$ python3 -q
>>> import numpy as np
>>> np.set_printoptions(precision=1, suppress=True, linewidth=200)
>>> F = np.load("layer17.npy")
>>> print(F)
[[0 0 0]
 [0 0 0]
 [0 0 0]
 [0 0 0]
 [0 0 0]
 [1 3 3]
 [0 0 0]
 [0 0 0]
 [1 3 3]
 [2 5 5]
 [3 2 2]
 [3 2 2]
 [1 3 3]
 [3 2 2]
 [0 0 0]
 [1 2 2]
 [0 0 0]
 [1 3 3]
 [1 2 2]
 [3 2 2]
 [1 2 2]
 [1 3 3]
 [0 0 0]]
>>> # columns 1 and 2 are equal
>>> D = np.linalg.norm(F[:, None] - F[None], axis=-1)
>>> print(np.flatnonzero(D[13] < D.mean() / 2))
[10 11 13 19]
>>> print(D.mean(axis=1).argmax())
9
>>> C2 = np.cov(F, rowvar=False)
>>> np.argsort(-F.std(axis=0).round(6), kind="stable")
array([1, 2, 0])
>>> round(np.corrcoef(F[:, 1], F[:, 0])[0, 1], 1)
np.float64(0.6)
>>> np.argwhere(np.triu(np.abs(np.corrcoef(F.T)) > 0.8, 1))
array([[1, 2]])
>>> np.abs(F).max()
np.int64(5)
>>> np.linalg.matrix_rank(F)
np.int64(2)
>>> Xs = F - F.mean(axis=0)
>>> left, sigma, vt = np.linalg.svd(Xs, full_matrices=False)
>>> print(round((sigma ** 2).sum() ** 2 / (sigma ** 4).sum(), 1))
1.3
>>> np.abs(left[:, 0]).argmax()
np.int64(9)
>>> K = np.load("mat.npy")
>>> K
array([[  2,   6,  -3],
       [ -2,   2,  -7],
       [ -7,  -3, -12]])
>>> # rows and columns are dependent
>>> rank = np.linalg.matrix_rank(K)
>>> rank
np.int64(2)
>>> N = np.linalg.svd(K)[2][rank:].T
>>> print(N[:, 0] / N[np.abs(N[:, 0]).round(6).argmax(), 0])
[ 1.  -0.6 -0.4]
>>> np.allclose(K @ N, 0)
True
>>> np.round(K @ N, 1) + 0
array([[0.],
       [0.],
       [0.]])
>>> N @ N.T
array([[ 0.7, -0.4, -0.3],
       [-0.4,  0.2,  0.2],
       [-0.3,  0.2,  0.1]])
>>> np.linalg.matrix_rank(K.T @ K), np.linalg.matrix_rank(K @ K.T)
(np.int64(2), np.int64(2))
>>> np.allclose(K[:-1].T @ np.linalg.lstsq(K[:-1].T, K[-1])[0], K[-1])
True
>>> np.linalg.lstsq(K[:-1].T, K[-1])[2]
np.int32(2)
>>> np.unique(K.round(6), axis=0).shape
(3, 3)
>>> m1 = np.diag(np.array([0, -2, 2, -2])) + 2 * np.eye(4, k=1) + 2 * np.eye(4, k=-1)
>>> m1
array([[ 0.,  2.,  0.,  0.],
       [ 2., -2.,  2.,  0.],
       [ 0.,  2.,  2.,  2.],
       [ 0.,  0.,  2., -2.]])
>>> # symmetric, so the eigenvalues are real
>>> evals, evecs = np.linalg.eigh(m1)
>>> np.abs(evecs[:, -1])
array([0.2, 0.4, 0.8, 0.3])
>>> print(np.round(evecs.T @ evecs, 1) + 0)
[[1. 0. 0. 0.]
 [0. 1. 0. 0.]
 [0. 0. 1. 0.]
 [0. 0. 0. 1.]]
>>> np.round(evecs @ np.diag(evals) @ evecs.T, 1) + 0
array([[ 0.,  2.,  0.,  0.],
       [ 2., -2.,  2.,  0.],
       [ 0.,  2.,  2.,  2.],
       [ 0.,  0.,  2., -2.]])
>>> print(np.round(evecs.T @ m1 @ evecs, 1) + 0)
[[-4.   0.   0.   0. ]
 [ 0.  -2.5  0.   0. ]
 [ 0.   0.   0.9  0. ]
 [ 0.   0.   0.   3.6]]
>>> print([round(float(np.linalg.det(m1[:i, :i])), 2) + 0 for i in range(1, 5)])
[0.0, -4.0, -8.0, 32.0]
>>> C2 = m1.T @ m1
>>> np.linalg.matrix_rank(C2)
np.int64(4)
>>> np.diag(C2)
array([ 4., 12., 12.,  8.])
>>> (m1 @ m1.T).shape
(4, 4)
>>> np.linalg.svd(m1, compute_uv=False) ** 2
array([16. , 13. ,  6.2,  0.8])
>>> feats = np.load("run5.npy")
>>> feats
array([[ -8.9,   0. ],
       [  3.6,  12.3],
       [  2.8, -15.8]])
>>> B = np.c_[feats[:, :1] @ np.array([[-2]]), np.array([0, 0, 1])]
>>> B
array([[17.8,  0. ],
       [-7.3,  0. ],
       [-5.7,  1. ]])
>>> np.linalg.matrix_rank(np.c_[feats, B])
np.int64(3)
>>> print(np.linalg.matrix_rank(B))
2
>>> proj = feats @ np.linalg.solve(feats.T @ feats, feats.T)
>>> np.trace(proj)
np.float64(2.0)
>>> proj
array([[ 0.8, -0.3, -0.3],
       [-0.3,  0.5, -0.4],
       [-0.3, -0.4,  0.7]])
>>> print(np.linalg.matrix_rank(np.eye(3) - proj))
1
>>> np.round(np.linalg.eigvalsh(proj), 1) + 0
array([0., 1., 1.])
>>> proj @ feats[:, 0]
array([-8.9,  3.6,  2.8])
>>> f = np.array([2, 1, 2, 0]) + 0.5
>>> X = np.outer(f, f) / (f @ f)
>>> print(X.round(1) + 0)
[[0.4 0.2 0.4 0.1]
 [0.2 0.2 0.2 0. ]
 [0.4 0.2 0.4 0.1]
 [0.1 0.  0.1 0. ]]
>>> # symmetric, so the eigenvalues are real
>>> np.round(np.linalg.det(X), 1)
np.float64(0.0)
>>> np.round(np.sort(np.abs(np.linalg.eigvals(X))), 1) + 0
array([0., 0., 0., 1.])
>>> np.round((X + X.T) / 2, 1) + 0
array([[0.4, 0.2, 0.4, 0.1],
       [0.2, 0.2, 0.2, 0. ],
       [0.4, 0.2, 0.4, 0.1],
       [0.1, 0. , 0.1, 0. ]])
>>> print(np.allclose(X, X.T))
True
>>> print(np.round(np.linalg.matrix_power(X, 4), 1) + 0)
[[0.4 0.2 0.4 0.1]
 [0.2 0.2 0.2 0. ]
 [0.4 0.2 0.4 0.1]
 [0.1 0.  0.1 0. ]]
>>> print(np.trace(X))
1.0
>>> B = feats / np.linalg.norm(feats, axis=1)
Traceback (most recent call last):
  File "<python-input-68>", line 1, in <module>
    B = feats / np.linalg.norm(feats, axis=1)
        ~~~~~~^~~~~~~~~~~~~~~~~~~~~~~~~~~~~~~
ValueError: operands could not be broadcast together with shapes (3,2) (3,) 
>>> B = feats / np.linalg.norm(feats, axis=1, keepdims=True)
>>> C2 = B @ B.T
>>> print(np.linalg.norm(B, axis=1))
[1. 1. 1.]
>>> np.round(np.degrees(np.arccos(np.clip(C2[0, 2], -1, 1))), 1)
np.float64(100.2)
>>> rank = np.linalg.matrix_rank(X)
>>> rank
np.int64(1)
>>> N = np.linalg.svd(X)[2][rank:].T
>>> print(np.round(X @ N, 1) + 0)
[[0. 0. 0.]
 [0. 0. 0.]
 [0. 0. 0.]
 [0. 0. 0.]]
>>> np.round(N @ N.T, 1) + 0
array([[ 0.6, -0.3, -0.4, -0.1],
       [-0.3,  0.9, -0.3,  0. ],
       [-0.4, -0.3,  0.6, -0.1],
       [-0.1,  0. , -0.1,  1. ]])
>>> [int(np.linalg.matrix_rank(X[:i])) for i in range(1, len(X) + 1)]
[1, 1, 1, 1]
>>> print(np.linalg.matrix_rank(X.T @ X), np.linalg.matrix_rank(X @ X.T))
1 1
>>> print(np.round(np.linalg.eigvals(X), 1) + 0)
[0. 1. 0. 0.]
>>> print(np.round(np.kron(np.eye(2, dtype=int), X), 1) + 0)
[[0.4 0.2 0.4 0.1 0.  0.  0.  0. ]
 [0.2 0.2 0.2 0.  0.  0.  0.  0. ]
 [0.4 0.2 0.4 0.1 0.  0.  0.  0. ]
 [0.1 0.  0.1 0.  0.  0.  0.  0. ]
 [0.  0.  0.  0.  0.4 0.2 0.4 0.1]
 [0.  0.  0.  0.  0.2 0.2 0.2 0. ]
 [0.  0.  0.  0.  0.4 0.2 0.4 0.1]
 [0.  0.  0.  0.  0.1 0.  0.1 0. ]]
>>> np.einsum("ij,ji->", X, X)
np.float64(1.0)
>>> round(np.linalg.eigvals(X).sum().real, 1)
np.float64(1.0)
>>> print(np.round(np.linalg.det(X.T), 1))
0.0
>>> evals, evecs = np.linalg.eigh(X)
>>> print(evals.round(1) + 0)
[0. 0. 0. 1.]
>>> data = np.load("x.npy")
>>> data
array([[-3,  0, -1],
       [ 0,  3,  2],
       [ 3,  6,  5],
       [ 3,  6,  5]])
>>> # rows 2 and 3 are equal
>>> t3 = np.stack([data, 5 * data, data[::-1]])
>>> np.linalg.norm(t3, axis=(1, 2))
array([12.8, 63.8, 12.8])
>>> (t3 @ data.T).shape
(3, 4, 4)
>>> t3.shape
(3, 4, 3)
>>> left, sigma, vt = np.linalg.svd(data)
>>> np.argmax(sigma[:-1] / (sigma[1:] + 1e-6)) + 1
np.int64(2)
>>> B = left[:, :2] @ np.diag(sigma[:2]) @ vt[:2]
>>> B.round(1) + 0
array([[-3.,  0., -1.],
       [ 0.,  3.,  2.],
       [ 3.,  6.,  5.],
       [ 3.,  6.,  5.]])
>>> np.linalg.matrix_rank(B)
np.int64(2)
>>> round(np.abs(data - B).max(), 1)
np.float64(0.0)
>>> print(round(float(np.linalg.norm(data - B, 2)), 1), round(sigma[2], 1))
0.0 0.0
>>> E = np.loadtxt("out3.csv", delimiter=",")
>>> E.round(1) + 0
array([[  0. ,  -4.9,   0.1],
       [  0.1,  -4. ,  -0.1],
       [ -0.1,   3.7,   0. ],
       [ -0.1,  -4.3,   0. ],
       [  0.1,   3.5,  -0.1],
       [  0.1,  -9. ,  -0.1],
       [  0.1,   5.6,   0.1],
       [  0.1,  -0.1,  -0.1],
       [ -0.1,  -6.3,  -0.1],
       [ -0.1,  -0.9,   0. ],
       [ -0.1,   2. ,  -0.1],
       [  0.1, -10.4,   0.2],
       [  0. ,  -0.4,   0.1],
       [  0.1,  -2.1,  -0.1],
       [  0.1,  -1. ,   0.1],
       [  0. ,  -5.9,   0. ],
       [ -0.1,  -2.9,  -0.1],
       [ -0.1,   1.4,   0. ],
       [  0. ,   0.2,  -0.2],
       [ -0.1,  -0.8,  -0.2],
       [ -0.1,  -2.1,  -0.1],
       [  0. ,   2.7,   0. ],
       [ -0.1,  -8.8,   0. ],
       [  0.1,   2.1,   0.1],
       [  0. ,  -1.4,  -0.1],
       [  0.2,   2.5,  -0.1],
       [  0. ,  -1. ,   0. ]])
>>> Xs = (E - E.mean(axis=0)) / E.std(axis=0)
>>> np.argwhere(np.abs(Xs) > 2)
array([[11,  1],
       [11,  2]])
>>> beta = np.linalg.lstsq(np.delete(Xs, 0, axis=1), Xs[:, 0])[0]
>>> np.abs(beta).argmax()
np.int64(0)
